% python3 -q
>>> import numpy as np
>>> import numpy.linalg as la
>>> np.set_printoptions(precision=1, suppress=True, linewidth=120)
>>> tidy = lambda a: np.round(a, 1) + 0
>>> A2 = np.array([[0.6],
...     [1.7],
...     [1.8],
...     [-2.2],
...     [1.8],
...     [-0.6],
...     [-0.2],
...     [0.0],
...     [-1.0],
...     [-1.8]])
>>> cent = np.array([[-1.1, -1.7, 0.0]])
>>> K = A2 @ cent
>>> tidy(K)
array([[-0.7, -1. ,  0. ],
       [-1.9, -2.9,  0. ],
       [-2. , -3.1,  0. ],
       [ 2.4,  3.7,  0. ],
       [-2. , -3.1,  0. ],
       [ 0.7,  1. ,  0. ],
       [ 0.2,  0.3,  0. ],
       [ 0. ,  0. ,  0. ],
       [ 1.1,  1.7,  0. ],
       [ 2. ,  3.1,  0. ]])
>>> # rows 2 and 4 are equal
>>> rk = la.matrix_rank(K)
>>> rk
np.int64(1)
>>> ns = la.svd(K)[2][rk:].T
>>> [int(la.matrix_rank(K[:i])) for i in range(1, len(K) + 1)]
[1, 1, 1, 1, 1, 1, 1, 1, 1, 1]
>>> np.allclose(K @ ns, 0)
True
>>> ns.shape
(3, 2)
>>> print(tidy(K @ ns))
[[0. 0.]
 [0. 0.]
 [0. 0.]
 [0. 0.]
 [0. 0.]
 [0. 0.]
 [0. 0.]
 [0. 0.]
 [0. 0.]
 [0. 0.]]
>>> M = np.loadtxt("dump.csv", delimiter=",")
>>> M
array([[ 8. ,  1.9,  2.9, -0.3,  4.2, -2.4],
       [-8.3, -1.8, -0.5, -0.1,  1.1, -5.1],
       [ 1.2, -0.6,  7.3,  5.7,  3. ,  1.9],
       [ 4. ,  3.8, -1.1, -1.9, -2.5, -7.6],
       [-2.5,  0.6, -3.1, -0.8,  8.8,  2.3],
       [-5.9,  3.8,  0.6,  5.3,  2.8,  3.8],
       [ 6.5, -0.6,  5.5, -3.9, -0.2, -3.6],
       [ 6.3, -0.8,  1.5, -1.7, -6.5,  3.5],
       [ 5.3, -0.9,  2.4, -0.6, -6.9,  4.3],
       [ 0. ,  6.3,  5.3,  5.7, -0.3,  0.2],
       [ 0. , -6.4, -0.5,  0.2, -4.4, -6.3],
       [-5.8, -3.3,  3.2,  1.9,  4.9,  4.2],
       [-6.4,  5.9, -1.8,  0.8,  0.7,  4.5],
       [ 2. ,  1.4,  3.7, -5.9, -6.4,  2.2],
       [ 2.9,  3.7, -1.8,  4.1, -5.6,  5.2],
       [ 3. ,  5.5, -4.1,  4. , -2.3,  4.7],
       [-1.7, -2. ,  1.5, -8.4,  2.3,  3.7],
       [-1.8,  2.7,  7.2,  2.7, -5.5,  0.4],
       [ 1.1,  0.5, -3.2,  8.1,  4.8, -0.1],
       [-1.6,  6.3, -3.1,  3.1, -5. , -3.7],
       [ 4.9,  1.8,  1.9, -1.6,  5.2, -6.3],
       [-6.4, -0.8,  4.9, -5. , -2.9, -0.9],
       [ 5.2, -2.4,  4.7,  4.3, -3.8,  3.6],
       [-0.5, -7.1, -1.6, -2.6, -3.8,  5. ],
       [ 0.7,  1.2,  4.8,  8.3,  0.9, -2.3],
       [-5.3, -0.6, -1.1, -0.7,  8.3, -0.9],
       [ 0.5,  0.1,  2.3, -8.5, -3.7, -2.9]])
>>> t3 = np.stack([M, -1 * M, M[::-1]])
>>> tidy(np.einsum("bij,cij->bc", t3, t3))
array([[ 2700.8, -2700.8,   310.4],
       [-2700.8,  2700.8,  -310.4],
       [  310.4,  -310.4,  2700.8]])
>>> print(tidy(la.norm(t3, axis=(1, 2))))
[52. 52. 52.]
>>> la.matrix_rank(t3)
array([6, 6, 6])
>>> t3.shape
(3, 27, 6)
>>> vec = np.array([0, 2, 0, 1, 2, 1])
>>> rhs = M @ vec
>>> tidy(la.pinv(M) @ M)
array([[1., 0., 0., 0., 0., 0.],
       [0., 1., 0., 0., 0., 0.],
       [0., 0., 1., 0., 0., 0.],
       [0., 0., 0., 1., 0., 0.],
       [0., 0., 0., 0., 1., 0.],
       [0., 0., 0., 0., 0., 1.]])
>>> tidy(la.lstsq(M, rhs)[0])
array([0., 2., 0., 1., 2., 1.])
>>> rng = np.random.default_rng(67581)
>>> rhs = rhs + 0.3 * rng.normal(size=27)
>>> tidy(rhs)
array([  9.5,  -6.7,  12.1,  -6.6,  19.9,  22.1,  -9.3, -12.6, -11.8,  18.3, -27.7,   9.4,  18.6, -13.4,   5.3,  14.9,
        -4.4,  -3. ,  18.7,   2.1,   6.1, -13.1,  -4.9, -19. ,  10.1,  13.7, -18.6])
>>> b, *_ = la.lstsq(M, rhs)
>>> tidy(b)
array([0., 2., 0., 1., 2., 1.])
>>> print(tidy(M.T @ (rhs - M @ b)))
[0. 0. 0. 0. 0. 0.]
>>> q, Rm = la.qr(M)
>>> q.shape, Rm.shape
((27, 6), (6, 6))
>>> np.allclose(Rm.T @ Rm, M.T @ M)
True
>>> tidy(np.trace(q @ q.T))
np.float64(6.0)
>>> print(tidy(Rm))
[[-23.   -0.7  -3.3   0.4   7.3   1.7]
 [  0.   18.   -1.    7.9  -0.3   0.1]
 [  0.    0.  -18.2  -0.6   2.6   0. ]
 [  0.    0.    0.   21.7   3.7   3.1]
 [  0.    0.    0.    0.  -22.1   3.4]
 [  0.    0.    0.    0.    0.  -19.6]]
>>> tidy(abs(Rm[0, 0])), tidy(la.norm(M[:, 0]))
(np.float64(23.0), np.float64(23.0))
>>> tidy(q.T @ q)
array([[1., 0., 0., 0., 0., 0.],
       [0., 1., 0., 0., 0., 0.],
       [0., 0., 1., 0., 0., 0.],
       [0., 0., 0., 1., 0., 0.],
       [0., 0., 0., 0., 1., 0.],
       [0., 0., 0., 0., 0., 1.]])
>>> A2 = np.c_[M[:, :3] @ np.array([[1, -2, 1], [-1, -1, 0], [0, 0, 0]]), np.array([0, 0, 0, 2, 1, 2, 1, 0, 2, 2, 0, 0, 2, 0, 0, 1, 1, 0, 0, 0, 2, 0, 0, 1, 1, 2, 0])]
>>> tidy(A2)
array([[  6.1, -17.9,   8. ,   0. ],
       [ -6.5,  18.4,  -8.3,   0. ],
       [  1.8,  -1.8,   1.2,   0. ],
       [  0.2, -11.8,   4. ,   2. ],
       [ -3.1,   4.4,  -2.5,   1. ],
       [ -9.7,   8. ,  -5.9,   2. ],
       [  7.1, -12.4,   6.5,   1. ],
       [  7.1, -11.8,   6.3,   0. ],
       [  6.2,  -9.7,   5.3,   2. ],
       [ -6.3,  -6.3,   0. ,   2. ],
       [  6.4,   6.4,   0. ,   0. ],
       [ -2.5,  14.9,  -5.8,   0. ],
       [-12.3,   6.9,  -6.4,   2. ],
       [  0.6,  -5.4,   2. ,   0. ],
       [ -0.8,  -9.5,   2.9,   0. ],
       [ -2.5, -11.5,   3. ,   1. ],
       [  0.3,   5.4,  -1.7,   1. ],
       [ -4.5,   0.9,  -1.8,   0. ],
       [  0.6,  -2.7,   1.1,   0. ],
       [ -7.9,  -3.1,  -1.6,   0. ],
       [  3.1, -11.6,   4.9,   2. ],
       [ -5.6,  13.6,  -6.4,   0. ],
       [  7.6,  -8. ,   5.2,   0. ],
       [  6.6,   8.1,  -0.5,   1. ],
       [ -0.5,  -2.6,   0.7,   1. ],
       [ -4.7,  11.2,  -5.3,   2. ],
       [  0.4,  -1.1,   0.5,   0. ]])
>>> tidy(la.norm(A2 - M @ la.lstsq(M, A2)[0], axis=0))
array([0. , 0. , 0. , 5.2])
>>> tidy(la.norm(la.qr(M)[0].T @ A2, axis=0) ** 2 / ((A2 ** 2).sum(axis=0) + 1e-12))
array([1. , 1. , 1. , 0.2])
>>> la.matrix_rank(A2)
np.int64(3)
>>> la.matrix_rank(np.c_[M, A2])
np.int64(7)
>>> Ac = M - M.mean(axis=0)
>>> vecs = la.svd(Ac)[2][:3]
>>> A2 = Ac - Ac @ vecs.T @ vecs
>>> la.norm(A2, axis=1).round(6).argmax()
np.int64(19)
>>> tidy((Ac @ vecs.T).std(axis=0))
array([5.3, 4.7, 4.1])
>>> mat = np.loadtxt("arr.csv", delimiter=",")
>>> mat
array([[-6., -6.,  6.],
       [-8., -2.,  0.],
       [ 4.,  4., -4.],
       [10.,  4., -2.],
       [11.,  2.,  1.],
       [ 8.,  8., -8.],
       [10.,  4., -2.],
       [-7., -4.,  3.],
       [-3., -6.,  7.]])
>>> # row 6 repeats row 3
>>> rk = la.matrix_rank(mat)
>>> print(rk)
2
>>> ns = la.svd(mat)[2][rk:].T
>>> tidy(ns[:, 0] / ns[np.abs(ns[:, 0]).round(6).argmax(), 0])
array([-0.2,  1. ,  0.8])
>>> print(ns.shape)
(3, 1)
>>> tidy(ns @ ns.T)
array([[ 0. , -0.2, -0.1],
       [-0.2,  0.6,  0.5],
       [-0.1,  0.5,  0.3]])
>>> np.allclose(mat @ ns, 0)
True
>>> print([int(la.matrix_rank(np.delete(mat, i, axis=0))) for i in range(9)])
[2, 2, 2, 2, 2, 2, 2, 2, 2]
>>> feats = np.load("case12.npy")
>>> print(tidy(feats))
[[ 1.   0.   0.   0.   0.   0.  -0.1  0.  -0.1  0. ]
 [ 0.   0.8 -0.2 -0.2 -0.2  0.  -0.3 -0.2 -0.3  0.2]
 [ 0.  -0.2  0.8 -0.2 -0.2  0.  -0.3 -0.2 -0.3  0.2]
 [ 0.  -0.2 -0.2  0.8 -0.2  0.  -0.3 -0.2 -0.3  0.2]
 [ 0.  -0.2 -0.2 -0.2  0.8  0.  -0.3 -0.2 -0.3  0.2]
 [ 0.   0.   0.   0.   0.   1.  -0.1  0.  -0.1  0. ]
 [-0.1 -0.3 -0.3 -0.3 -0.3 -0.1  0.6 -0.3 -0.4  0.3]
 [ 0.  -0.2 -0.2 -0.2 -0.2  0.  -0.3  0.8 -0.3  0.2]
 [-0.1 -0.3 -0.3 -0.3 -0.3 -0.1 -0.4 -0.3  0.6  0.3]
 [ 0.   0.2  0.2  0.2  0.2  0.   0.3  0.2  0.3  0.8]]
>>> tidy(la.norm(feats[4], 1)), tidy(la.norm(feats[4], np.inf))
(np.float64(2.4), np.float64(0.8))
>>> print(la.norm(feats, axis=1).argmax())
0
>>> tidy(la.norm(feats, 1)), tidy(la.norm(feats, np.inf))
(np.float64(2.8), np.float64(2.8))
>>> tidy(la.norm(feats[4] - feats[0]))
np.float64(1.4)
>>> A2 = feats / la.norm(feats, axis=1, keepdims=True)
>>> C2 = A2 @ A2.T
>>> (np.abs(C2) > 0.9).astype(int)
array([[1, 0, 0, 0, 0, 0, 0, 0, 0, 0],
       [0, 1, 0, 0, 0, 0, 0, 0, 0, 0],
       [0, 0, 1, 0, 0, 0, 0, 0, 0, 0],
       [0, 0, 0, 1, 0, 0, 0, 0, 0, 0],
       [0, 0, 0, 0, 1, 0, 0, 0, 0, 0],
       [0, 0, 0, 0, 0, 1, 0, 0, 0, 0],
       [0, 0, 0, 0, 0, 0, 1, 0, 0, 0],
       [0, 0, 0, 0, 0, 0, 0, 1, 0, 0],
       [0, 0, 0, 0, 0, 0, 0, 0, 1, 0],
       [0, 0, 0, 0, 0, 0, 0, 0, 0, 1]])
>>> tidy(la.norm(A2, axis=1))
array([1., 1., 1., 1., 1., 1., 1., 1., 1., 1.])
>>> t3 = np.stack([K, -1 * K, K[::-1]])
>>> (t3 @ K.T).shape
(3, 10, 10)
>>> la.matrix_rank(t3)
array([1, 1, 1])
>>> print(tidy(np.einsum("bij,cij->bc", t3, t3)))
[[ 78.8 -78.8 -28. ]
 [-78.8  78.8  28. ]
 [-28.   28.   78.8]]
>>> t3.shape
(3, 10, 3)
>>> z = rng.permutation(10)
>>> z
array([0, 3, 9, 5, 2, 4, 8, 1, 7, 6])
>>> A2 = feats[z][:, z]
>>> np.trace(A2)
np.float64(8.0)
>>> tidy(np.diag(A2))
array([1. , 0.8, 0.8, 1. , 0.8, 0.8, 0.6, 0.8, 0.8, 0.6])
>>> tidy(A2)
array([[ 1. ,  0. ,  0. ,  0. ,  0. ,  0. , -0.1,  0. ,  0. , -0.1],
       [ 0. ,  0.8,  0.2,  0. , -0.2, -0.2, -0.3, -0.2, -0.2, -0.3],
       [ 0. ,  0.2,  0.8,  0. ,  0.2,  0.2,  0.3,  0.2,  0.2,  0.3],
       [ 0. ,  0. ,  0. ,  1. ,  0. ,  0. , -0.1,  0. ,  0. , -0.1],
       [ 0. , -0.2,  0.2,  0. ,  0.8, -0.2, -0.3, -0.2, -0.2, -0.3],
       [ 0. , -0.2,  0.2,  0. , -0.2,  0.8, -0.3, -0.2, -0.2, -0.3],
       [-0.1, -0.3,  0.3, -0.1, -0.3, -0.3,  0.6, -0.3, -0.3, -0.4],
       [ 0. , -0.2,  0.2,  0. , -0.2, -0.2, -0.3,  0.8, -0.2, -0.3],
       [ 0. , -0.2,  0.2,  0. , -0.2, -0.2, -0.3, -0.2,  0.8, -0.3],
       [-0.1, -0.3,  0.3, -0.1, -0.3, -0.3, -0.4, -0.3, -0.3,  0.6]])
>>> t3 = np.stack([feats, -1 * feats, feats[::-1]])
>>> tidy(la.det(t3))
array([-1., -1.,  1.])
>>> data = np.loadtxt("out17.csv", delimiter=",")
>>> print(data)
[[9. 3. 6.]
 [3. 1. 2.]
 [6. 2. 4.]]
>>> # rows and columns are dependent
>>> U, sig, Vh = la.svd(data)
>>> tidy(sig)
array([14.,  0.,  0.])
>>> np.argmax(sig[:-1] / (sig[1:] + 1e-6)) + 1
np.int64(1)
>>> A2 = U[:, :1] @ np.diag(sig[:1]) @ Vh[:1]
>>> la.matrix_rank(A2)
np.int64(1)
>>> tidy(la.norm(data - A2) / la.norm(data))
np.float64(0.0)
>>> print(la.matrix_rank(data, rtol=0.05))
1
>>> tidy(np.abs(data - A2).max())
np.float64(0.0)
>>> tidy(A2)
array([[9., 3., 6.],
       [3., 1., 2.],
       [6., 2., 4.]])
>>> U, sig, Vh = la.svd(A2)
>>> vecs = Vh[:(sig > 1e-8).sum()]
>>> vec = A2[1] + -3 * A2[2] + rng.integers(2) * np.eye(3)[1]
>>> tidy(vec)
array([-15.,  -4., -10.])
>>> la.matrix_rank(np.vstack([A2, vec]))
np.int64(2)
>>> tidy(np.diag(vecs.T @ vecs))
array([0.6, 0.1, 0.3])
>>> ev, vecs = la.eigh(feats)
>>> vec = np.array([0, -2, 2, 2, -2, 0, -2, -1, 1, -1])
>>> print(tidy(np.abs(feats).sum(axis=1).max()), tidy(np.abs(ev).max()))
2.8 1.0
>>> tidy(vecs * np.maximum(ev, 0) @ vecs.T)
array([[ 1. ,  0. ,  0. ,  0. ,  0. ,  0. ,  0. ,  0. ,  0. ,  0. ],
       [ 0. ,  0.9, -0.1, -0.1, -0.1,  0. , -0.1, -0.1, -0.1,  0.1],
       [ 0. , -0.1,  0.9, -0.1, -0.1,  0. , -0.1, -0.1, -0.1,  0.1],
       [ 0. , -0.1, -0.1,  0.9, -0.1,  0. , -0.1, -0.1, -0.1,  0.1],
       [ 0. , -0.1, -0.1, -0.1,  0.9,  0. , -0.1, -0.1, -0.1,  0.1],
       [ 0. ,  0. ,  0. ,  0. ,  0. ,  1. ,  0. ,  0. ,  0. ,  0. ],
       [ 0. , -0.1, -0.1, -0.1, -0.1,  0. ,  0.8, -0.1, -0.2,  0.1],
       [ 0. , -0.1, -0.1, -0.1, -0.1,  0. , -0.1,  0.9, -0.1,  0.1],
       [ 0. , -0.1, -0.1, -0.1, -0.1,  0. , -0.2, -0.1,  0.8,  0.1],
       [ 0. ,  0.1,  0.1,  0.1,  0.1,  0. ,  0.1,  0.1,  0.1,  0.9]])
>>> m1 = np.load("a.npy")
>>> m1
array([[ 0,  0,  0],
       [ 0,  4, -4],
       [ 0, -4,  4]])
>>> # 2 blocks once reordered
>>> z = rng.permutation(3)
>>> z
array([0, 1, 2])
>>> A2 = m1[z][:, z]
>>> tidy(la.det(A2)), tidy(la.det(m1[z]))
(np.float64(0.0), np.float64(0.0))
>>> print(A2)
[[ 0  0  0]
 [ 0  4 -4]
 [ 0 -4  4]]
>>> np.trace(A2)
np.int64(8)
>>> print(np.diag(A2))
[0 4 4]
>>> np.allclose(A2, m1)
True
